$ python -q
>>> import numpy as np
>>> from numpy import linalg as LA
>>> np.set_printoptions(suppress=True, linewidth=120)
>>> W0 = np.load("sample15.npy")
>>> print(W0)
[[ 1.19 -5.07 -8.34  3.83 -0.76 -7.26  8.64  1.36 -2.05 -4.32 -9.   -5.21]
 [ 0.84 -5.54 -7.92  4.35 -0.76 -7.18  8.68  1.25 -2.35 -5.26 -9.24 -5.02]
 [ 1.27 -5.5  -8.16  3.97 -1.68 -6.65  9.02  0.8  -1.86 -4.98 -8.74 -5.19]
 [ 0.79 -5.07 -7.95  3.64 -1.29 -7.5   8.92  1.39 -2.18 -5.19 -8.85 -5.23]
 [ 0.59 -5.41 -8.25  4.01 -1.06 -7.27  8.75  0.78 -1.84 -5.07 -9.05 -5.1 ]
 [-0.05  4.16  2.26  8.27  4.    1.31  3.72 -7.94  4.24 -5.23 -7.97  1.8 ]
 [-0.59  4.32  2.19  7.52  3.78  0.96  4.1  -8.01  4.87 -4.84 -7.96  1.49]
 [-0.21  4.26  2.03  7.5   3.87  0.74  4.59 -8.09  3.56 -5.3  -7.49  2.14]
 [-0.37  4.03  1.85  8.25  3.84  0.56  3.5  -7.42  3.85 -4.6  -8.05  2.35]
 [-0.48  4.26  1.8   8.34  3.45  0.63  4.14 -8.36  4.3  -4.9  -7.87  2.11]
 [-0.58 -9.3   1.07  8.36 -9.12 -1.28 -5.65  2.82  8.94  0.16  7.16 -7.77]
 [-1.25 -8.95  0.89  7.86 -8.96 -0.79 -5.81  3.01  8.79 -0.29  7.   -7.51]
 [-1.32 -9.27  1.38  7.91 -8.94 -1.07 -5.8   2.99  8.93 -0.51  7.1  -7.18]
 [-1.53 -9.45  0.98  7.62 -9.54 -0.62 -5.9   2.56  9.48  0.18  7.95 -7.98]
 [-1.06 -8.95  1.12  7.24 -9.06 -1.34 -5.73  3.06  9.35  0.31  7.07 -7.9 ]]
>>> Uu, sv, Vh = LA.svd(W0)
>>> print(sv.round(2))
[50.84 44.93 32.72  1.79  1.47  1.2   1.02  0.91  0.58  0.47  0.23  0.22]
>>> out = Uu[:, :3] @ np.diag(sv[:3]) @ Vh[:3]
>>> print(np.round(LA.norm(W0 - out) / LA.norm(W0), 2))
0.04
>>> print(LA.matrix_rank(W0, rtol=0.05))
3
>>> print(LA.matrix_rank(out))
3
>>> x0 = np.array([-1, 0, -2, -3, -1, -3, 1, 2, -2, 2, 2, 1])
>>> y = W0 @ x0
>>> print(np.round(LA.lstsq(W0, y)[0], 2) + 0)
[-1.  0. -2. -3. -1. -3.  1.  2. -2.  2.  2.  1.]
>>> print(np.round(LA.solve(W0.T @ W0, W0.T @ y), 2) + 0)
[-1.  0. -2. -3. -1. -3.  1.  2. -2.  2.  2.  1.]
>>> rng = np.random.default_rng(101583)
>>> y = y + 0.02 * rng.normal(size=15)
>>> print(y.round(2))
[ 10.16   6.12   6.51  10.73   7.45 -82.42 -78.78 -74.63 -75.59 -78.09 -24.71 -24.22 -24.72 -23.37 -21.25]
>>> beta, *_ = LA.lstsq(W0, y)
>>> print(round(float(LA.norm(y - W0 @ beta)), 2))
0.02
>>> print(beta.round(2) + 0)
[-0.93  0.   -2.05 -3.07 -1.04 -3.03  0.84  1.91 -2.01  1.93  1.93  0.97]
>>> out = W0 + rng.integers(-2, 3, (15, 3)) @ rng.integers(-2, 3, (3, 12))
>>> print(out.round(2))
[[  0.19  -4.07 -10.34   7.83   2.24  -5.26   7.64   7.36  -5.05  -2.32  -7.    -0.21]
 [  3.84  -8.54  -1.92  12.35  -4.76   1.82  11.68   3.25  -3.35 -11.26 -10.24  -0.02]
 [ -1.73  -3.5  -14.16  -2.03   2.32 -13.65   7.02  -0.2   -1.86   1.02  -5.74  -8.19]
 [ -0.21  -6.07  -9.95  -0.36  -1.29 -10.5    9.92  -2.61  -1.18  -3.19  -5.85  -8.23]
 [  1.59  -4.41  -6.25   4.01  -2.06  -7.27   7.75   0.78  -0.84  -7.07 -13.05  -6.1 ]
 [ -0.05   5.16   2.26  14.27   6.     5.31   2.72  -0.94   1.24  -5.23  -7.97   7.8 ]
 [  0.41   1.32   4.19   7.52   0.78   2.96   7.1  -12.01   5.87  -6.84  -5.96   0.49]
 [  1.79   5.26   6.03   9.5    1.87   2.74   3.59  -7.09   4.56  -9.3  -13.49   2.14]
 [ -0.37   3.03   1.85   2.25   1.84  -3.44   4.5  -14.42   6.85  -4.6   -8.05  -3.65]
 [ -1.48   2.26  -0.2    6.34   3.45  -0.37   6.14 -11.36   4.3   -2.9   -2.87   1.11]
 [  0.42  -9.3    3.07  10.36 -10.12   0.72  -5.65   3.82   8.94  -1.84   5.16  -6.77]
 [ -3.25  -9.95  -3.11   5.86  -6.96  -2.79  -4.81   2.01   7.79   3.71  13.    -7.51]
 [ -1.32 -13.27   1.38   7.91 -10.94   0.93  -1.8   -1.01   8.93  -0.51  13.1   -7.18]
 [ -1.53 -13.45   0.98   7.62 -11.54   1.38  -1.9   -1.44   9.48   0.18  13.95  -7.98]
 [ -3.06  -5.95  -2.88   5.24  -5.06  -5.34  -8.73   6.06   8.35   4.31   7.07  -7.9 ]]
>>> print(LA.matrix_rank(out - W0, tol=1e-8))
3
>>> print(np.round(LA.svd(out - W0, compute_uv=False), 2) + 0)
[29.22 21.66 17.29  0.    0.    0.    0.    0.    0.    0.    0.    0.  ]
